$ python3 -q
>>> import numpy as np
>>> import numpy.linalg as la
>>> np.set_printoptions(precision=3, suppress=True, linewidth=100)
>>> cent = np.sign(np.array([[-3, 4, 5], [4, -5, 4], [-3, 0, -3]]))
>>> A2 = (np.tril(cent, -1) + np.eye(3)) @ (np.triu(cent, 1) + np.eye(3))
>>> w = np.array([-3, -3, 2])
>>> J = np.rint(A2 * w @ la.inv(A2)) + 0
>>> J
array([[ 2.,  0.,  5.],
       [10., -3., 10.],
       [ 0.,  0., -3.]])
>>> w, evecs = la.eig(J)
>>> w
array([-3.,  2., -3.])
>>> np.prod(w)
np.float64(18.0)
>>> np.sort(la.eigvals(J.T))
array([-3., -3.,  2.])
>>> blk = np.stack([J, 4 * J, J[::-1]])
>>> la.norm(blk, axis=(1, 2))
array([15.716, 62.865, 15.716])
>>> (blk @ J.T).shape
(3, 3, 3)
>>> la.det(blk)
array([  18., 1152.,  -18.])
>>> la.matrix_rank(blk.reshape(3, -1))
np.int64(2)
>>> rng = np.random.default_rng(37330)
>>> labels = rng.permutation(3)
>>> A2 = J[:, labels] * rng.choice([-1, 1], 3)
>>> A2
array([[  0.,   5.,  -2.],
       [ -3.,  10., -10.],
       [  0.,  -3.,  -0.]])
>>> left, _, Vh = la.svd(J.T @ A2)
>>> print(labels)
[1 2 0]
>>> w, evecs = la.eig(A2)
>>> np.prod(w)
np.float64(-18.0)
>>> np.sort(la.eigvals(A2.T))
array([-2.   ,  0.804, 11.196])
>>> w
array([11.196,  0.804, -2.   ])
>>> np.sort(la.eigvals(A2 @ A2))
array([  0.646,   4.   , 125.354])
>>> r0 = np.array([3, -1, 3])
>>> A2 = J + np.outer(r0, np.eye(3)[0])
>>> la.matrix_rank(A2 - J)
np.int64(1)
>>> la.matrix_rank(la.inv(A2) - la.inv(J), tol=1e-8)
np.int64(1)
>>> print(A2)
[[ 5.  0.  5.]
 [ 9. -3. 10.]
 [ 3.  0. -3.]]
>>> data = np.array([[1, 1, 0, 3, -1, 1, -1],
...     [1, 3, -2, 2, -2, -3, -3],
...     [-1, -1, 3, -3, 0, -3, -3],
...     [2, -3, 2, -2, 3, 2, -1]])
>>> print(data)
[[ 1  1  0  3 -1  1 -1]
 [ 1  3 -2  2 -2 -3 -3]
 [-1 -1  3 -3  0 -3 -3]
 [ 2 -3  2 -2  3  2 -1]]
>>> A2 = data[0, 0] * data[1:] - np.outer(data[1:, 0], data[0])
>>> A2
array([[ 0,  2, -2, -1, -1, -4, -2],
       [ 0,  0,  3,  0, -1, -2, -4],
       [ 0, -5,  2, -8,  5,  0,  1]])
>>> print(data[:, 0] / data[0, 0])
[ 1.  1. -1.  2.]
>>> np.flatnonzero(~A2.round(6).any(axis=1))
array([], dtype=int64)
>>> A2 = data + rng.integers(-2, 3, (4, 3)) @ rng.integers(-2, 3, (3, 7))
>>> A2
array([[-3,  1,  6,  6, -1, -5, -1],
       [-3,  4,  3,  6,  2, -9, -1],
       [-2, -2,  6, -3, -3, -5, -4],
       [10, -4, -7, -8,  3, 12,  1]])
>>> A2 - data
array([[-4,  0,  6,  3,  0, -6,  0],
       [-4,  1,  5,  4,  4, -6,  2],
       [-1, -1,  3,  0, -3, -2, -1],
       [ 8, -1, -9, -6,  0, 10,  2]])
>>> arr = np.load("data.npy")
>>> print(arr)
[[-0.2 -1.1 -0.5  0.5  1.5 -0.4]
 [-1.1  0.1 -1.3  1.4  0.6  1. ]
 [-0.2  2.  -0.3  0.2  1.4  0.8]
 [-0.4  1.2  0.  -0.6  0.2  0.8]
 [-1.8 -0.9 -0.7  0.6  0.9  0.4]]
>>> theta = np.radians(30)
>>> r_ = np.eye(6)
>>> r_[1, 1] = r_[5, 5] = np.cos(theta)
>>> r_[1, 5], r_[5, 1] = -np.sin(theta), np.sin(theta)
>>> r_
array([[ 1.   ,  0.   ,  0.   ,  0.   ,  0.   ,  0.   ],
       [ 0.   ,  0.866,  0.   ,  0.   ,  0.   , -0.5  ],
       [ 0.   ,  0.   ,  1.   ,  0.   ,  0.   ,  0.   ],
       [ 0.   ,  0.   ,  0.   ,  1.   ,  0.   ,  0.   ],
       [ 0.   ,  0.   ,  0.   ,  0.   ,  1.   ,  0.   ],
       [ 0.   ,  0.5  ,  0.   ,  0.   ,  0.   ,  0.866]])
>>> A2 = arr @ r_.T
>>> np.allclose(arr @ arr.T, A2 @ A2.T)
True
>>> np.round(la.det(r_), 3), round(np.trace(r_), 3)
(np.float64(1.0), np.float64(5.732))
>>> np.abs(A2 - arr).max(axis=0)
array([0.   , 0.668, 0.   , 0.   , 0.   , 0.893])
>>> np.allclose(la.norm(arr, axis=1), la.norm(A2, axis=1))
True
>>> la.svd(arr, compute_uv=False), la.svd(A2, compute_uv=False)
(array([3.608, 2.982, 1.562, 1.106, 0.306]), array([3.608, 2.982, 1.562, 1.106, 0.306]))
>>> A2 = arr + rng.integers(-2, 3, (5, 4)) @ rng.integers(-2, 3, (4, 6))
>>> A2
array([[  9.8, -15.1,   1.5,   4.5,   1.5,   9.6],
       [  0.9,  -1.9,   0.7,   0.4,   1.6,   3. ],
       [ -8.2,  14. ,  -4.3,  -2.8,   0.4,  -8.2],
       [ -4.4,   9.2,   4. ,  -7.6,   3.2,  -3.2],
       [  0.2,  -3.9,   2.3,  -3.4,   2.9,   3.4]])
>>> A2 - arr
array([[ 10., -14.,   2.,   4.,   0.,  10.],
       [  2.,  -2.,   2.,  -1.,   1.,   2.],
       [ -8.,  12.,  -4.,  -3.,  -1.,  -9.],
       [ -4.,   8.,   4.,  -7.,   3.,  -4.],
       [  2.,  -3.,   3.,  -4.,   2.,   3.]])
>>> np.abs(A2 - arr).sum(axis=1)
array([40., 10., 37., 30., 17.])
>>> la.matrix_rank(A2 - arr, tol=1e-8)
np.int64(4)
>>> left, sv, Vh = la.svd(A2, full_matrices=False)
>>> round(float(np.sqrt((sv ** 2).sum())), 3), round(float(la.norm(A2)), 3)
(32.632, 32.632)
>>> np.abs(Vh[0])
array([0.436, 0.746, 0.08 , 0.236, 0.003, 0.438])
>>> print(sv)
[30.748 10.136  3.181  2.279  1.185]
>>> np.allclose(left * sv @ Vh, A2)
True
>>> print(np.cumsum(sv ** 2) / np.sum(sv ** 2))
[0.888 0.984 0.994 0.999 1.   ]
>>> print(np.round(left.T @ A2 @ Vh.T, 3) + 0)
[[30.748  0.     0.     0.     0.   ]
 [ 0.    10.136  0.     0.     0.   ]
 [ 0.     0.     3.181  0.     0.   ]
 [ 0.     0.     0.     2.279  0.   ]
 [ 0.     0.     0.     0.     1.185]]
>>> print(np.round(Vh @ Vh.T, 3) + 0)
[[1. 0. 0. 0. 0.]
 [0. 1. 0. 0. 0.]
 [0. 0. 1. 0. 0.]
 [0. 0. 0. 1. 0.]
 [0. 0. 0. 0. 1.]]
>>> print((sv > 1e-8).sum())
5
>>> left.shape, sv.shape, Vh.shape
((5, 5), (5,), (5, 6))
>>> print(sv / sv[0])
[1.    0.33  0.103 0.074 0.039]
>>> blk = np.stack([arr, -1 * arr, arr[::-1]])
>>> la.norm(blk, axis=(1, 2))
array([5.067, 5.067, 5.067])
>>> np.einsum("bij,cij->bc", blk, blk)
array([[ 25.67, -25.67,  14.43],
       [-25.67,  25.67, -14.43],
       [ 14.43, -14.43,  25.67]])
>>> print(la.matrix_rank(blk.reshape(3, -1)))
2
>>> print(blk.sum(axis=0))
[[-1.8 -0.9 -0.7  0.6  0.9  0.4]
 [-0.4  1.2  0.  -0.6  0.2  0.8]
 [-0.2  2.  -0.3  0.2  1.4  0.8]
 [-1.1  0.1 -1.3  1.4  0.6  1. ]
 [-0.2 -1.1 -0.5  0.5  1.5 -0.4]]
